$ ipython --no-banner

In [1]: import numpy as np

In [2]: np.set_printoptions(precision=2, suppress=True, linewidth=140)

In [3]: rd = lambda a: np.round(a, 2) + 0

In [4]: X = np.loadtxt("x.csv", delimiter=",")

In [5]: X
Out[5]: 
array([[0., 0., 3.],
       [0., 0., 1.],
       [3., 1., 0.]])

In [6]: out = X / np.sqrt((X ** 2).mean(axis=1, keepdims=True))

In [7]: rd(out[0])
Out[7]: array([0.  , 0.  , 1.73])

In [8]: rd(np.linalg.norm(out, axis=1))
Out[8]: array([1.73, 1.73, 1.73])

In [9]: rd(X - X.mean(axis=1, keepdims=True))
Out[9]: 
array([[-1.  , -1.  ,  2.  ],
       [-0.33, -0.33,  0.67],
       [ 1.67, -0.33, -1.33]])

In [10]: left, sv, Vt = np.linalg.svd(X)

In [11]: V = Vt[:(sv > 1e-8).sum()]

In [12]: rng = np.random.default_rng(39)

In [13]: x0 = X[1] + 3 * X[0] + rng.integers(2) * np.eye(3)[2]

In [14]: x0
Out[14]: array([ 0.,  0., 11.])

In [15]: np.linalg.matrix_rank(np.vstack([X, x0]))
Out[15]: np.int64(2)

In [16]: rd(np.linalg.norm(x0 - V.T @ V @ x0))
Out[16]: np.float64(0.0)

In [17]: rd(np.diag(V.T @ V))
Out[17]: array([0.9, 0.1, 1. ])

In [18]: rank = np.linalg.matrix_rank(X)

In [19]: rank
Out[19]: np.int64(2)

In [20]: ns = np.linalg.svd(X)[2][rank:].T

In [21]: [int(np.linalg.matrix_rank(np.delete(X, i, axis=0))) for i in range(3)]
Out[21]: [2, 2, 1]

In [22]: ns.shape
Out[22]: (3, 1)

In [23]: P = np.triu(np.array([[1, -2, -1], [0, 0, 0], [-1, -1, 0]]), 1) + np.eye(3)

In [24]: out = P @ X @ np.linalg.inv(P)

In [25]: rd(np.poly(out))
Out[25]: array([  1.,   0., -10.,   0.])

In [26]: K = np.load("block5.npy")

In [27]: K
Out[27]: 
array([[1. , 0. , 0. ],
       [0. , 0.5, 0.5],
       [0.5, 0. , 0.5]])

In [28]: out = K + rng.integers(-2, 3, (3, 2)) @ rng.integers(-2, 3, (2, 3))

In [29]: out
Out[29]: 
array([[ 2. , -1. , -2. ],
       [-1. ,  1.5,  2.5],
       [ 3.5, -3. , -1.5]])

In [30]: np.linalg.matrix_rank(out - K, tol=1e-8)
Out[30]: np.int64(2)

In [31]: rd(np.linalg.norm(out) ** 2 / np.linalg.norm(out, 2) ** 2)
Out[31]: np.float64(1.09)

In [32]: rd(np.linalg.norm(out, 1)), rd(np.linalg.norm(out, np.inf))
Out[32]: (np.float64(6.5), np.float64(8.0))

In [33]: data = np.loadtxt("arr.csv", delimiter=",")

In [34]: data
Out[34]: 
array([[0., 0., 1., 0., 0.],
       [0., 0., 0., 1., 1.],
       [1., 0., 0., 0., 0.],
       [0., 1., 0., 0., 1.],
       [0., 1., 0., 1., 0.]])

In [35]: x0 = np.array([2, -2, 2, -2, 2])

In [36]: h1 = np.maximum(data @ x0, 0)

In [37]: data * (h1 > 1e-9)[:, None]
Out[37]: 
array([[0., 0., 1., 0., 0.],
       [0., 0., 0., 0., 0.],
       [1., 0., 0., 0., 0.],
       [0., 0., 0., 0., 0.],
       [0., 0., 0., 0., 0.]])

In [38]: np.maximum(data @ (3 * x0), 0)
Out[38]: array([6., 0., 6., 0., 0.])

In [39]: np.maximum(data @ x0, 0) - np.maximum(-data @ x0, 0)
Out[39]: array([ 2.,  0.,  2.,  0., -4.])

In [40]: x0 = np.array([0, -3, 2, 4, 2])

In [41]: target = data @ x0

In [42]: target
Out[42]: array([ 2.,  6.,  0., -1.,  1.])

In [43]: rd(np.linalg.solve(data, -3 * target))
Out[43]: array([  0.,   9.,  -6., -12.,  -6.])

In [44]: rd(np.linalg.solve(data, target + data[:, 0]))
Out[44]: array([ 1., -3.,  2.,  4.,  2.])

In [45]: vals, V = np.linalg.eigvalsh(data)
Traceback (most recent call last):
  Cell In[45], line 1
    vals, V = np.linalg.eigvalsh(data)
ValueError: too many values to unpack (expected 2)


In [46]: vals, V = np.linalg.eigh(data)

In [47]: np.abs(V[:, -1]).round(6).argmax()
Out[47]: np.int64(1)

In [48]: np.unique(vals.round(6) + 0, return_counts=True)[1]
Out[48]: array([3, 1, 1])

In [49]: rd(V.T @ data @ V)
Out[49]: 
array([[-1.,  0.,  0.,  0.,  0.],
       [ 0., -1.,  0.,  0.,  0.],
       [ 0.,  0., -1.,  0.,  0.],
       [ 0.,  0.,  0.,  1.,  0.],
       [ 0.,  0.,  0.,  0.,  2.]])

In [50]: vals.sum(), np.trace(data)
Out[50]: (np.float64(0.0), np.float64(0.0))

In [51]: (vals > 1e-8).sum(), (vals < -1e-8).sum()
Out[51]: (np.int64(2), np.int64(3))

In [52]: vals, V = np.linalg.eigh(data)

In [53]: x0 = np.array([2, 2, -2, -1, 1])

In [54]: rd(x0 @ data @ x0 / (x0 @ x0)), rd(vals[0]), rd(vals[-1])
Out[54]: (np.float64(-0.71), np.float64(-1.0), np.float64(2.0))

In [55]: rd(V * np.abs(vals) @ V.T)
Out[55]: 
array([[1.  , 0.  , 0.  , 0.  , 0.  ],
       [0.  , 1.33, 0.  , 0.33, 0.33],
       [0.  , 0.  , 1.  , 0.  , 0.  ],
       [0.  , 0.33, 0.  , 1.33, 0.33],
       [0.  , 0.33, 0.  , 0.33, 1.33]])
